$ ipython --no-banner

In [1]: import numpy as np

In [2]: import numpy.linalg as la

In [3]: np.set_printoptions(precision=2, suppress=True, linewidth=120)

In [4]: F = np.array([[0, 1, 2, 0, 2, 2],
   ...:     [0, 0, 1, 2, 0, 1],
   ...:     [0, 0, 2, 2, 3, 2],
   ...:     [0, 0, 0, 2, 0, 0],
   ...:     [0, 0, 0, 0, 3, 2],
   ...:     [0, 0, 0, 0, 0, 2]])

In [5]: # rank 5

In [6]: x = np.array([3, 3, 0, 1, 3, 3])

In [7]: np.sign((F @ x).round(6))
Out[7]: array([1, 1, 1, 1, 1, 1])

In [8]: (F * x).sum(axis=1)
Out[8]: array([15,  5, 17,  2, 15,  6])

In [9]: F @ (2 * x)
Out[9]: array([30, 10, 34,  4, 30, 12])

In [10]: F @ np.ones(6)
Out[10]: array([7., 4., 9., 2., 5., 2.])

In [11]: F @ x
Out[11]: array([15,  5, 17,  2, 15,  6])

In [12]: M = np.load("dump.npy")

In [13]: M
Out[13]: 
array([[2, 0, 2, 0],
       [1, 3, 1, 3],
       [2, 0, 2, 0],
       [1, 3, 1, 3]])

In [14]: np.round(np.abs(la.eigvals(M)).max(), 2)
Out[14]: np.float64(6.0)

In [15]: la.determinant(M)
AttributeError: module 'numpy.linalg' has no attribute 'determinant'


In [16]: np.round(np.sort(np.abs(la.eigvals(M))), 2) + 0
Out[16]: array([0., 0., 4., 6.])

In [17]: np.trace(M)
Out[17]: np.int64(10)

In [18]: la.matrix_power(M, 2)
Out[18]: 
array([[ 8,  0,  8,  0],
       [10, 18, 10, 18],
       [ 8,  0,  8,  0],
       [10, 18, 10, 18]])

In [19]: M @ M
Out[19]: 
array([[ 8,  0,  8,  0],
       [10, 18, 10, 18],
       [ 8,  0,  8,  0],
       [10, 18, 10, 18]])

In [20]: w1 = np.array([[2, 0, -3], [-7, 3, 9], [3, -2, 4], [5, -7, 5]])

In [21]: c = np.array([-2, 1, 2])

In [22]: H = np.maximum(M @ w1 + c, 0)

In [23]: (H > 0).mean(axis=0)
Out[23]: array([0.5, 0. , 1. ])

In [24]: H
Out[24]: 
array([[ 8,  0,  4],
       [ 0,  0, 45],
       [ 8,  0,  4],
       [ 0,  0, 45]])

In [25]: basis = np.array([[-5, 0, 4], [-4, -5, 4], [2, 1, 1]])

In [26]: H @ basis
Out[26]: 
array([[-32,   4,  36],
       [ 90,  45,  45],
       [-32,   4,  36],
       [ 90,  45,  45]])

In [27]: J = np.load("out5.npy")

In [28]: J
Out[28]: 
array([[10, -1, -1, -3, -3, -1],
       [ 0, 27,  0,  0, -1,  1],
       [-1,  2, 29, -3, -2,  0],
       [-3, -3,  1, 21, -2,  1],
       [ 2,  1, -2,  0, 12,  2],
       [ 2, -3,  2,  2, -1,  2]])

In [29]: J[6]
IndexError: index 6 is out of bounds for axis 0 with size 6


In [30]: J - J[0]
Out[30]: 
array([[  0,   0,   0,   0,   0,   0],
       [-10,  28,   1,   3,   2,   2],
       [-11,   3,  30,   0,   1,   1],
       [-13,  -2,   2,  24,   1,   2],
       [ -8,   2,  -1,   3,  15,   3],
       [ -8,  -2,   3,   5,   2,   3]])

In [31]: np.diff(J, axis=0)
Out[31]: 
array([[-10,  28,   1,   3,   2,   2],
       [ -1, -25,  29,  -3,  -1,  -1],
       [ -2,  -5, -28,  24,   0,   1],
       [  5,   4,  -3, -21,  14,   1],
       [  0,  -4,   4,   2, -13,   0]])

In [32]: np.zeros(6, 6)
TypeError: Cannot interpret '6' as a data type


In [33]: J[:, 6]
IndexError: index 6 is out of bounds for axis 1 with size 6


In [34]: la.rank(J)
AttributeError: module 'numpy.linalg' has no attribute 'rank'


In [35]: J.shape
Out[35]: (6, 6)

In [36]: np.unravel_index(np.abs(J).argmax(), J.shape)
Out[36]: (np.int64(2), np.int64(2))

In [37]: J.sum(axis=1)
Out[37]: array([ 1, 27, 25, 15, 15,  4])

In [38]: J.mean(axis=0)
Out[38]: array([1.67, 3.83, 4.83, 2.83, 0.5 , 0.83])

In [39]: np.count_nonzero(J)
Out[39]: np.int64(31)

In [40]: theta = np.radians(120)

In [41]: R = np.eye(6)

In [42]: R[4, 4] = R[3, 3] = np.cos(theta)

In [43]: R[4, 3], R[3, 4] = -np.sin(theta), np.sin(theta)

In [44]: R
Out[44]: 
array([[ 1.  ,  0.  ,  0.  ,  0.  ,  0.  ,  0.  ],
       [ 0.  ,  1.  ,  0.  ,  0.  ,  0.  ,  0.  ],
       [ 0.  ,  0.  ,  1.  ,  0.  ,  0.  ,  0.  ],
       [ 0.  ,  0.  ,  0.  , -0.5 ,  0.87,  0.  ],
       [ 0.  ,  0.  ,  0.  , -0.87, -0.5 ,  0.  ],
       [ 0.  ,  0.  ,  0.  ,  0.  ,  0.  ,  1.  ]])

In [45]: other = J @ R.T

In [46]: np.allclose(la.norm(J, axis=1), la.norm(other, axis=1))
Out[46]: True

In [47]: np.abs(other - J).max(axis=0)
Out[47]: array([ 0.  ,  0.  ,  0.  , 33.23, 18.  ,  0.  ])

In [48]: np.allclose(J @ J.T, other @ other.T)
Out[48]: True

In [49]: other = np.array([[3], [0], [2], [-3], [1], [-2], [3], [3]])

In [50]: basis = np.array([[0, 0, 2, -2, -1]])

In [51]: rng = np.random.default_rng(381702)

In [52]: A = other @ basis + 0.05 * rng.normal(size=(8, 5))

In [53]: A.round(2) + 0
Out[53]: 
array([[-0.01, -0.02,  5.99, -5.98, -3.05],
       [ 0.05,  0.  ,  0.05, -0.02, -0.02],
       [ 0.  ,  0.04,  4.  , -3.99, -1.97],
       [ 0.08,  0.02, -6.  ,  5.97,  2.97],
       [ 0.02,  0.  ,  1.97, -1.92, -1.05],
       [ 0.02, -0.08, -4.03,  4.04,  1.95],
       [ 0.11, -0.05,  6.03, -5.95, -2.93],
       [ 0.02,  0.1 ,  5.97, -6.08, -2.94]])

In [54]: U, sv, vt = la.svd(F)

In [55]: np.argmax(sv[:-1] / (sv[1:] + 1e-6)) + 1
Out[55]: np.int64(5)

In [56]: sv
Out[56]: array([6.69, 3.12, 1.83, 1.71, 0.52, 0.  ])

In [57]: other = U[:, :5] @ np.diag(sv[:5]) @ vt[:5]

In [58]: np.round(la.norm(F - other) / la.norm(F), 2)
Out[58]: np.float64(0.0)

In [59]: np.round(la.norm(F - other, 2), 2), sv[5]
Out[59]: (np.float64(0.0), np.float64(0.0))

In [60]: la.matrix_rank(other)
Out[60]: np.int64(5)

In [61]: round(float(np.abs(F - other).max()), 2)
Out[61]: 0.0
